In [1]: import numpy as np

In [2]: np.set_printoptions(suppress=True, linewidth=120)

In [3]: data = np.vander(np.arange(12) - 1, 4, increasing=True)

In [4]: data
Out[4]: 
array([[   1,   -1,    1,   -1],
       [   1,    0,    0,    0],
       [   1,    1,    1,    1],
       [   1,    2,    4,    8],
       [   1,    3,    9,   27],
       [   1,    4,   16,   64],
       [   1,    5,   25,  125],
       [   1,    6,   36,  216],
       [   1,    7,   49,  343],
       [   1,    8,   64,  512],
       [   1,    9,   81,  729],
       [   1,   10,  100, 1000]])

In [5]: np.linalg.matrix_rank(data, rtol=0.1)
Out[5]: np.int64(1)

In [6]: np.linalg.cond(data) > 100
Out[6]: np.True_

In [7]: [round(float(x), 2) for x in np.linalg.svd(data, compute_uv=False)[:3]]
Out[7]: [1415.41, 27.15, 2.42]

In [8]: other = np.array([[3, 0], [-3, 3]])

In [9]: C = np.array([[1, 2, 0], [0, 3, 3], [1, 2, 2]])

In [10]: feats = np.kron(other, C)

In [11]: print(feats)
[[ 3  6  0  0  0  0]
 [ 0  9  9  0  0  0]
 [ 3  6  6  0  0  0]
 [-3 -6  0  3  6  0]
 [ 0 -9 -9  0  9  9]
 [-3 -6 -6  3  6  6]]

In [12]: vec = np.array([-3, -1, 5, -2, -8, 4])

In [13]: rhs = feats @ vec

In [14]: rhs
Out[14]: array([-15,  36,  15, -39, -72, -45])

In [15]: np.round(np.linalg.solve(feats, rhs + feats[:, 5]), 2)
Out[15]: array([-3., -1.,  5., -2., -8.,  5.])

In [16]: np.round(np.linalg.solve(feats, -3 * rhs), 2)
Out[16]: array([  9.,   3., -15.,   6.,  24., -12.])

In [17]: np.round(np.linalg.solve(feats, rhs), 2)
Out[17]: array([-3., -1.,  5., -2., -8.,  4.])

In [18]: round(np.abs(np.linalg.eigvals(feats)).max(), 2)
Out[18]: np.float64(15.8)

In [19]: print(round(float(np.linalg.det(feats)), 2))
26244.0

In [20]: feats @ feats
Out[20]: 
array([[   9,   72,   54,    0,    0,    0],
       [  27,  135,  135,    0,    0,    0],
       [  27,  108,   90,    0,    0,    0],
       [ -18, -144, -108,    9,   72,   54],
       [ -54, -270, -270,   27,  135,  135],
       [ -54, -216, -180,   27,  108,   90]])

In [21]: print(np.allclose(feats, feats.T))
False
